>>> import numpy as np
>>> np.set_printoptions(precision=2, suppress=True, linewidth=120, legacy="1.25")
>>> def rd(a):
...     return np.round(a, 2) + 0
... 
>>> E = np.loadtxt("arr.csv", delimiter=",")
>>> E
array([[ 0.8, -1. , -0.1, -2.1, -0.1,  1. , -0.9, -0.5, -0.4,  0. , -0.2],
       [ 2. ,  0.8,  0.1,  0. ,  0.2,  0.2,  1.8,  1. , -0.5,  0.1, -2. ],
       [-0.9,  1.3,  0.3, -1.2,  2.2, -0.5,  0.7, -0.4, -0.9,  1. , -1.2],
       [ 0.4,  1. , -0.7,  0. , -0.4, -1.7, -0.1, -1.8, -0.4,  1.2,  0.8],
       [-1.8,  0. ,  0.5,  1.3,  1.2, -1.8, -1.7, -1.2,  0.8, -0.4,  0. ],
       [-0.1, -0.6, -0.5, -0.2, -3.6, -0.1,  0.3, -0.7,  0.1, -0.2, -1.3],
       [-0.2,  0.8,  0.9, -1.4, -0.3, -1.2, -2.9,  0.5, -0.8,  0. ,  0.7]])
>>> B = E / np.linalg.norm(E, axis=1, keepdims=True)
>>> C2 = B @ B.T
>>> np.argwhere(np.triu(np.abs(C2) > 0.95, 1))
array([], shape=(0, 2), dtype=int64)
>>> rd(np.linalg.norm(B, axis=1))
array([1., 1., 1., 1., 1., 1., 1.])
>>> rd(np.degrees(np.arccos(np.clip(C2[0, 4], -1, 1))))
112.8
>>> np.linalg.matrix_rank(E)
7
>>> rd(E - E[0])
array([[ 0. ,  0. ,  0. ,  0. ,  0. ,  0. ,  0. ,  0. ,  0. ,  0. ,  0. ],
       [ 1.2,  1.8,  0.2,  2.1,  0.3, -0.8,  2.7,  1.5, -0.1,  0.1, -1.8],
       [-1.7,  2.3,  0.4,  0.9,  2.3, -1.5,  1.6,  0.1, -0.5,  1. , -1. ],
       [-0.4,  2. , -0.6,  2.1, -0.3, -2.7,  0.8, -1.3,  0. ,  1.2,  1. ],
       [-2.6,  1. ,  0.6,  3.4,  1.3, -2.8, -0.8, -0.7,  1.2, -0.4,  0.2],
       [-0.9,  0.4, -0.4,  1.9, -3.5, -1.1,  1.2, -0.2,  0.5, -0.2, -1.1],
       [-1. ,  1.8,  1. ,  0.7, -0.2, -2.2, -2. ,  1. , -0.4,  0. ,  0.9]])
>>> E[:, 11]
Traceback (most recent call last):
  File "<python-input-12>", line 1, in <module>
    E[:, 11]
    ~^^^^^^^
IndexError: index 11 is out of bounds for axis 1 with size 11
>>> np.unravel_index(np.abs(E).argmax(), E.shape)
(5, 4)
>>> Uu, sig = np.linalg.svd(E)
Traceback (most recent call last):
  File "<python-input-14>", line 1, in <module>
    Uu, sig = np.linalg.svd(E)
    ^^^^^^^
ValueError: too many values to unpack (expected 2)
>>> Uu, sig, vt = np.linalg.svd(E, full_matrices=False)
>>> (sig > 1e-8).sum()
7
>>> rd(vt @ vt.T)
array([[1., 0., 0., 0., 0., 0., 0.],
       [0., 1., 0., 0., 0., 0., 0.],
       [0., 0., 1., 0., 0., 0., 0.],
       [0., 0., 0., 1., 0., 0., 0.],
       [0., 0., 0., 0., 1., 0., 0.],
       [0., 0., 0., 0., 0., 1., 0.],
       [0., 0., 0., 0., 0., 0., 1.]])
>>> rd(np.sqrt((sig ** 2).sum())), rd(np.linalg.norm(E))
(9.51, 9.51)
>>> rd(np.abs(vt[0]))
array([0.42, 0.12, 0.14, 0.04, 0.37, 0.41, 0.58, 0.21, 0.03, 0.03, 0.32])
>>> x = np.array([0, 2, 3, -1, 3, -1, 3, 1, -3, -2, 3])
>>> h1 = np.maximum(E @ x, 0)
>>> rd(E.T @ h1)
array([ -2.  ,  18.82,   5.65, -15.94,  23.43,  -7.26,   7.95,   0.91, -13.38,  11.  , -19.11])
>>> rd(np.maximum(E @ (3 * x), 0))
array([ 0. , 12. , 31.8,  0. ,  0. ,  0. ,  6.9])
>>> mat = np.loadtxt("data.csv", delimiter=",")
>>> mat
array([[ 0.,  4., -8., -1., -5., -7.,  8.,  9.,  1.,  0.],
       [ 0.,  0.,  9.,  5., -1., -8., -9., -8.,  4., -8.],
       [ 0.,  0.,  0.,  8., -1., -4.,  7., -9.,  3., -9.],
       [ 0.,  0.,  0.,  0.,  5.,  2.,  2., -4., -5.,  5.],
       [ 0.,  0.,  0.,  0.,  0., -7., -2.,  9.,  8., -7.],
       [ 0.,  0.,  0.,  0.,  0.,  0.,  5., -8.,  0.,  5.],
       [ 0.,  0.,  0.,  0.,  0.,  0.,  0.,  9., -8., -6.],
       [ 0.,  0.,  0.,  0.,  0.,  0.,  0.,  0.,  0.,  3.],
       [ 0.,  0.,  0.,  0.,  0.,  0.,  0.,  0.,  0., -9.],
       [ 0.,  0.,  0.,  0.,  0.,  0.,  0.,  0.,  0.,  0.]])
>>> Uu, sig, vt = np.linalg.svd(mat)
>>> rd(sig)
array([25.01, 23.49, 17.14, 12.84,  7.32,  5.02,  3.16,  1.96,  0.  ,  0.  ])
>>> B = Uu[:, :8] @ np.diag(sig[:8]) @ vt[:8]
>>> rd(np.linalg.norm(mat - B) / np.linalg.norm(mat))
0.0
>>> np.linalg.matrix_rank(mat, rtol=0.05)
8
>>> np.linalg.matrix_rank(B)
8
>>> rd(np.abs(mat - B).max())
0.0
>>> rd(np.linalg.norm(mat, "nuc"))
95.94
>>> print(np.linalg.norm(mat, axis=1).argmax())
1
>>> rng = np.random.default_rng(41812)
>>> lab = rng.permutation(10)
>>> lab
array([9, 5, 6, 8, 3, 0, 4, 7, 1, 2])
>>> B = mat[lab][:, lab]
>>> rd(np.linalg.det(B)), rd(np.linalg.det(mat[lab]))
(0.0, 0.0)
>>> B
array([[ 0.,  0.,  0.,  0.,  0.,  0.,  0.,  0.,  0.,  0.],
       [ 5.,  0.,  5.,  0.,  0.,  0.,  0., -8.,  0.,  0.],
       [-6.,  0.,  0., -8.,  0.,  0.,  0.,  9.,  0.,  0.],
       [-9.,  0.,  0.,  0.,  0.,  0.,  0.,  0.,  0.,  0.],
       [ 5.,  2.,  2., -5.,  0.,  0.,  5., -4.,  0.,  0.],
       [ 0., -7.,  8.,  1., -1.,  0., -5.,  9.,  4., -8.],
       [-7., -7., -2.,  8.,  0.,  0.,  0.,  9.,  0.,  0.],
       [ 3.,  0.,  0.,  0.,  0.,  0.,  0.,  0.,  0.,  0.],
       [-8., -8., -9.,  4.,  5.,  0., -1., -8.,  0.,  9.],
       [-9., -4.,  7.,  3.,  8.,  0., -1., -9.,  0.,  0.]])
>>> np.allclose(B, mat)
False
>>> np.diag(B)
array([0., 0., 0., 0., 0., 0., 0., 0., 0., 0.])
>>> rd(np.linalg.norm(B, 1)), rd(np.linalg.norm(B, np.inf))
(56.0, 52.0)
>>> rd(np.linalg.norm(B, axis=0))
array([19.24, 13.49, 15.07, 13.38,  9.49,  0.  ,  7.21, 21.63,  4.  , 12.04])
>>> B[4] @ B[5]
-64.0
>>> rd(np.linalg.norm(B, "nuc"))
95.94
>>> print(rd(np.linalg.norm(B[4], 1)), rd(np.linalg.norm(B[4], np.inf)))
23.0 5.0
>>> W0 = np.load("w.npy")
>>> W0
array([[-0.03, 59.56, 29.55, 78.48,  0.74, 50.46, 73.72, 79.39, 59.08],
       [-0.23, 58.89, 29.93, 81.09, -0.4 , 49.62, 69.51, 81.63, 60.86],
       [ 1.42, 59.8 , 29.37, 80.29,  0.31, 48.78, 69.75, 80.22, 59.73],
       [ 1.29, 60.84, 29.02, 81.11,  1.08, 50.25, 70.04, 78.22, 61.43],
       [-2.2 , 61.37, 28.73, 79.16, -0.3 , 50.27, 71.24, 80.72, 59.01],
       [ 1.27, 60.11, 30.16, 79.39,  1.02, 52.22, 68.09, 81.15, 59.64],
       [-0.53, 60.82, 30.26, 81.31,  0.16, 47.52, 71.16, 79.67, 61.32],
       [-0.53, 59.59, 28.85, 77.46,  0.67, 51.37, 68.71, 78.5 , 60.62],
       [ 1.05, 60.85, 29.97, 78.91, -0.69, 50.76, 69.76, 79.26, 59.11],
       [-0.44, 59.12, 28.69, 79.29, -0.31, 49.19, 68.98, 79.79, 59.67],
       [ 0.63, 61.1 , 30.64, 80.35, -0.45, 49.64, 70.92, 80.07, 58.9 ],
       [ 2.61, 60.37, 29.76, 80.19, -0.94, 49.38, 68.63, 79.99, 58.56],
       [-0.94, 58.36, 30.33, 80.74,  0.14, 51.43, 69.97, 78.6 , 60.82],
       [-0.49, 59.78, 30.17, 79.27,  2.56, 50.86, 70.21, 79.74, 60.52],
       [-0.63, 59.9 , 30.33, 80.57,  0.39, 51.97, 70.6 , 80.44, 60.05],
       [ 1.92, 59.16, 30.16, 79.93, -0.11, 49.09, 68.68, 79.7 , 60.81],
       [-0.22, 59.75, 30.52, 79.89, -0.42, 50.99, 70.13, 78.19, 57.85],
       [-0.87, 60.12, 31.26, 80.17,  0.44, 50.97, 70.11, 80.71, 61.25],
       [-2.44, 59.64, 26.99, 81.05,  1.81, 49.12, 70.81, 79.26, 61.22],
       [-0.18, 57.92, 28.36, 79.86, -0.65, 49.8 , 72.39, 80.85, 58.39],
       [ 0.72, 60.13, 30.06, 82.51, -0.29, 50.22, 69.84, 78.35, 59.6 ],
       [ 1.06, 59.66, 30.45, 80.16,  0.37, 49.86, 71.55, 80.28, 60.4 ],
       [ 0.18, 59.24, 29.23, 79.21, -1.22, 50.53, 70.79, 78.98, 60.33],
       [ 0.92, 59.75, 29.72, 79.62,  1.8 , 51.4 , 69.52, 77.92, 60.7 ],
       [-0.6 , 59.74, 29.76, 78.75, -0.3 , 49.87, 68.08, 80.31, 59.28],
       [-0.96, 61.04, 30.32, 80.11, -1.22, 50.14, 71.43, 80.57, 60.27],
       [ 0.06, 59.26, 28.04, 78.42, -1.54, 50.52, 70.71, 78.9 , 60.87],
       [-0.64, 61.03, 31.11, 79.23, -1.57, 50.72, 70.75, 82.08, 59.78],
       [ 0.2 , 59.49, 30.33, 80.63, -1.57, 50.35, 69.38, 80.19, 60.37],
       [ 1.35, 61.44, 30.92, 80.  ,  0.65, 48.16, 70.02, 81.5 , 59.84],
       [-0.13, 61.1 , 28.79, 79.49, -0.6 , 49.81, 70.8 , 80.76, 60.91],
       [ 0.65, 59.25, 30.17, 79.89, -0.75, 50.61, 69.85, 79.57, 59.58],
       [-1.31, 59.64, 31.09, 80.91,  0.1 , 51.33, 68.93, 82.21, 60.37],
       [ 0.  , 61.21, 30.15, 80.58, -0.45, 51.06, 71.46, 81.62, 61.42],
       [ 0.21, 61.44, 32.16, 79.64, -0.71, 50.15, 71.32, 79.25, 59.67],
       [-1.49, 61.1 , 30.62, 79.36,  0.07, 50.83, 69.95, 81.2 , 59.63],
       [ 0.5 , 60.64, 29.95, 80.21,  1.86, 49.52, 69.21, 79.55, 60.14],
       [ 0.08, 58.31, 30.7 , 80.29, -0.55, 50.19, 71.98, 80.11, 60.91],
       [ 0.45, 61.02, 27.63, 80.91,  0.04, 49.83, 70.68, 79.93, 59.24],
       [ 0.55, 59.02, 29.26, 78.78,  0.96, 49.82, 69.62, 79.53, 60.4 ],
       [-0.06, 61.08, 31.08, 80.  ,  0.45, 49.25, 70.57, 79.85, 60.67],
       [-0.48, 59.16, 30.96, 80.3 ,  0.64, 48.77, 68.42, 79.15, 59.67],
       [ 0.3 , 60.36, 29.93, 79.49,  0.55, 50.05, 71.75, 79.36, 59.79],
       [-0.48, 60.52, 29.51, 80.04, -0.45, 48.77, 71.06, 80.74, 59.24],
       [ 1.74, 59.06, 30.04, 80.63,  0.51, 49.98, 70.03, 79.48, 60.71],
       [-0.24, 60.45, 29.13, 78.47,  1.43, 49.58, 70.67, 79.46, 59.02]])
>>> Uu, sig, vt = np.linalg.svd(mat)
>>> evecs = vt[:(sig > 1e-8).sum()]
>>> x = mat[8] + -1 * mat[5] + rng.integers(2) * np.eye(10)[4]
>>> print(x)
[  0.   0.   0.   0.   0.   0.  -5.   8.   0. -14.]
>>> np.allclose(evecs.T @ evecs @ x, x)
True
>>> np.linalg.matrix_rank(np.vstack([mat, x]))
8
>>> rd(evecs.T @ evecs)
array([[ 0.  ,  0.  ,  0.  ,  0.  ,  0.  ,  0.  ,  0.  ,  0.  ,  0.  ,  0.  ],
       [ 0.  ,  0.39, -0.37, -0.04, -0.04, -0.21, -0.16, -0.1 , -0.11,  0.  ],
       [ 0.  , -0.37,  0.77, -0.03, -0.03, -0.13, -0.1 , -0.06, -0.07,  0.  ],
       [ 0.  , -0.04, -0.03,  1.  ,  0.  , -0.01, -0.01, -0.01, -0.01,  0.  ],
       [ 0.  , -0.04, -0.03,  0.  ,  1.  , -0.02, -0.01, -0.01, -0.01,  0.  ],
       [ 0.  , -0.21, -0.13, -0.01, -0.02,  0.92, -0.06, -0.04, -0.04,  0.  ],
       [ 0.  , -0.16, -0.1 , -0.01, -0.01, -0.06,  0.96, -0.03, -0.03,  0.  ],
       [ 0.  , -0.1 , -0.06, -0.01, -0.01, -0.04, -0.03,  0.98, -0.02,  0.  ],
       [ 0.  , -0.11, -0.07, -0.01, -0.01, -0.04, -0.03, -0.02,  0.98,  0.  ],
       [ 0.  ,  0.  ,  0.  ,  0.  ,  0.  ,  0.  ,  0.  ,  0.  ,  0.  ,  1.  ]])
>>> print(rd(np.diag(evecs.T @ evecs)))
[0.   0.39 0.77 1.   1.   0.92 0.96 0.98 0.98 1.  ]
>>> B = np.c_[W0[:, :6] @ np.array([[0, 5, 8, 7, 7, 3],
...     [9, 6, 1, 3, 4, 2],
...     [3, 2, 7, 4, 5, 8],
...     [7, 2, 1, 3, 6, 0],
...     [9, 4, 2, 7, 9, 0],
...     [1, 8, 6, 0, 8, 9]]), np.array([3, 7, 1, 0, -6, -7, -9, -6, 1, 0, 1, 6, 2, 3, 6, -2, 3, 5, -7, 1, -4, -8, 1, 7, -7, -2, 9, 8, 8, 0, 7, 8, -5, -1, -2, -7, -9, 4, -5, 6, 7, -9, -9, -5, 0, 5])]
>>> rd(B)
array([[1231.17,  979.91,  648.89,  537.29, 1267.  ,  809.57,    3.  ],
       [1233.45,  969.59,  644.57,  535.25, 1263.5 ,  803.11,    7.  ],
       [1239.91,  976.7 ,  650.34,  549.86, 1270.76,  797.84,    1.  ],
       [1262.36,  998.07,  659.07,  558.52, 1295.87,  809.96,    0.  ],
       [1240.21,  973.96,  625.06,  519.01, 1248.15,  798.41,   -6.  ],
       [1248.6 , 1007.95,  676.14,  555.17, 1303.41,  835.29,   -7.  ],
       [1256.29,  966.21,  635.15,  544.84, 1260.33,  789.81,   -9.  ],
       [1222.48,  981.15,  644.32,  527.53, 1260.65,  810.72,   -6.  ],
       [1234.48,  991.43,  661.13,  541.68, 1273.93,  821.45,    1.  ],
       [1219.58,  960.76,  630.24,  524.74, 1243.32,  789.15,    0.  ],
       [1249.86,  987.05,  657.91,  548.17, 1277.18,  815.97,    1.  ],
       [1234.86,  986.45,  664.16,  552.41, 1276.27,  811.07,    6.  ],
       [1234.1 ,  979.6 ,  652.75,  533.02, 1275.65,  819.41,    2.  ],
       [1257.32,  992.23,  656.6 ,  552.32, 1292.08,  817.19,    3.  ],
       [1249.56,  995.37,  660.34,  541.05, 1289.53,  828.28,    6.  ],
       [1230.53,  977.02,  659.89,  550.58, 1272.19,  807.17,   -2.  ],
       [1235.75,  984.46,  656.62,  536.52, 1273.54,  821.91,    3.  ],
       [1250.98,  988.75,  658.85,  542.9 , 1283.43,  826.44,    5.  ],
       [1250.49,  961.92,  608.44,  525.62, 1251.98,  769.96,   -7.  ],
       [1209.33,  958.86,  632.36,  520.97, 1243.93,  790.38,    1.  ],
       [1256.53,  990.12,  659.56,  551.17, 1290.07,  814.88,   -4.  ],
       [1242.6 ,  984.84,  661.35,  551.27, 1281.48,  814.84,   -8.  ],
       [1214.87,  972.58,  645.24,  524.99, 1252.89,  807.63,    1.  ],
       [1251.85, 1000.18,  666.77,  556.03, 1299.16,  822.62,    7.  ],
       [1225.36,  970.22,  640.63,  528.21, 1252.32,  804.59,   -7.  ],
       [1240.25,  978.54,  644.11,  529.47, 1259.84,  813.02,   -2.  ],
       [1203.06,  966.78,  634.48,  514.84, 1238.48,  797.7 ,    9.  ],
       [1233.8 ,  983.14,  654.09,  529.75, 1262.2 ,  825.5 ,    8.  ],
       [1227.03,  976.38,  652.99,  532.09, 1263.46,  815.37,    8.  ],
       [1259.73,  985.11,  658.94,  562.  , 1280.94,  807.73,    0.  ],
       [1237.11,  978.59,  638.74,  531.82, 1257.46,  800.42,    7.  ],
       [1226.85,  980.75,  657.69,  537.4 , 1269.87,  817.3 ,    8.  ],
       [1248.63,  986.33,  655.88,  537.54, 1281.84,  826.04,   -5.  ],
       [1252.41,  995.4 ,  658.3 ,  542.82, 1283.5 ,  823.16,   -1.  ],
       [1250.68,  991.65,  667.36,  548.38, 1280.68,  832.14,   -2.  ],
       [1248.74,  986.03,  648.  ,  533.92, 1270.5 ,  820.16,   -7.  ],
       [1263.34,  990.26,  655.34,  558.87, 1289.97,  808.06,   -9.  ],
       [1224.16,  971.56,  654.18,  535.31, 1265.61,  814.17,    4.  ],
       [1248.63,  984.25,  638.  ,  539.74, 1269.84,  792.9 ,   -5.  ],
       [1228.88,  975.35,  647.86,  541.01, 1266.11,  802.15,    6.  ],
       [1256.26,  984.14,  654.56,  550.29, 1277.35,  813.87,    7.  ],
       [1241.95,  967.8 ,  646.24,  543.34, 1265.8 ,  803.49,   -9.  ],
       [1244.46,  985.1 ,  653.16,  545.22, 1275.48,  811.51,   -9.  ],
       [1238.21,  968.18,  635.01,  533.21, 1252.62,  794.61,   -5.  ],
       [1240.64,  986.28,  664.79,  554.98, 1286.83,  813.48,    0.  ],
       [1243.18,  979.06,  641.25,  541.61, 1266.1 ,  799.44,    5.  ]])
>>> print(rd(np.linalg.norm(B - W0 @ np.linalg.lstsq(W0, B)[0], axis=0)))
[ 0.    0.    0.    0.    0.    0.   32.79]
>>> rd(np.linalg.lstsq(W0, B[:, 0])[0])
array([0., 9., 3., 7., 9., 1., 0., 0., 0.])
